>>> import numpy as np
>>> from numpy import linalg as LA
>>> np.set_printoptions(precision=3, suppress=True, linewidth=160, legacy="1.25")
>>> def rd(a):
...     return np.round(a, 3) + 0
... 
>>> m1 = np.loadtxt("sample9.csv", delimiter=",")
>>> m1
array([[-2.,  0.,  0.],
       [ 0.,  2., -3.],
       [ 0.,  1.,  0.]])
>>> r0, r1 = m1[0], m1[1]
>>> r0 @ r1
0.0
>>> r0 @ r0
4.0
>>> p = (r0 @ r1) / (r0 @ r0) * r0
>>> p
array([-0.,  0.,  0.])
>>> (r1 - p) @ r0
0.0
>>> O = m1.astype(float).copy()
>>> for j in range(3):
...     O[:, j] -= O[:, :j] @ (O[:, :j].T @ O[:, j])
...     O[:, j] /= LA.norm(O[:, j])
... 
>>> rd(O.T @ O)
array([[1., 0., 0.],
       [0., 1., 0.],
       [0., 0., 1.]])
>>> rd(O)
array([[-1.   ,  0.   ,  0.   ],
       [ 0.   ,  0.894, -0.447],
       [ 0.   ,  0.447,  0.894]])
>>> O, V = LA.qr(m1[:, :1])[0], LA.qr(m1[:, 1:])[0]
>>> sv = LA.svd(O.T @ V, compute_uv=False)
>>> (sv > 0.9).sum()
0
>>> np.degrees(np.arccos(sv.clip(0, 1)))
array([90.])
>>> arr = np.loadtxt("arr.csv", delimiter=",")
>>> arr
array([[ 0.,  0.,  0.,  0.,  0.],
       [-1.,  3.,  1.,  4.,  1.],
       [ 1., -1., -1., -3., -1.],
       [ 0.,  0.,  2., -1., -3.],
       [-3.,  2.,  0.,  2., -2.],
       [ 0.,  1.,  3.,  2.,  1.],
       [ 0.,  0.,  2., -1., -3.],
       [-3.,  3., -3.,  1., -3.],
       [ 0.,  0.,  2., -1., -3.],
       [ 0.,  1.,  3.,  2.,  1.],
       [ 0.,  1.,  3.,  2.,  1.],
       [ 0.,  0.,  0.,  0.,  0.]])
>>> vec = np.array([1, 2, 1, 1, 2])
>>> arr @ np.eye(5)[1]
array([ 0.,  3., -1.,  0.,  2.,  1.,  0.,  3.,  0.,  1.,  1.,  0.])
>>> arr @ (2 * vec)
array([  0.,  24., -14., -10.,  -2.,  18., -10., -10., -10.,  18.,  18.,   0.])
>>> LA.norm(arr @ vec) <= LA.norm(arr, 2) * LA.norm(vec) + 1e-9
True
>>> arr * vec
array([[ 0.,  0.,  0.,  0.,  0.],
       [-1.,  6.,  1.,  4.,  2.],
       [ 1., -2., -1., -3., -2.],
       [ 0.,  0.,  2., -1., -6.],
       [-3.,  4.,  0.,  2., -4.],
       [ 0.,  2.,  3.,  2.,  2.],
       [ 0.,  0.,  2., -1., -6.],
       [-3.,  6., -3.,  1., -6.],
       [ 0.,  0.,  2., -1., -6.],
       [ 0.,  2.,  3.,  2.,  2.],
       [ 0.,  2.,  3.,  2.,  2.],
       [ 0.,  0.,  0.,  0.,  0.]])
>>> arr @ vec
array([ 0., 12., -7., -5., -1.,  9., -5., -5., -5.,  9.,  9.,  0.])
>>> np.sign((arr @ vec).round(6))
array([ 0.,  1., -1., -1., -1.,  1., -1., -1., -1.,  1.,  1.,  0.])
>>> np.einsum("ij,j->i", arr, vec)
array([ 0., 12., -7., -5., -1.,  9., -5., -5., -5.,  9.,  9.,  0.])
>>> arr @ np.ones(5)
array([ 0.,  8., -5., -2., -1.,  7., -2., -5., -2.,  7.,  7.,  0.])
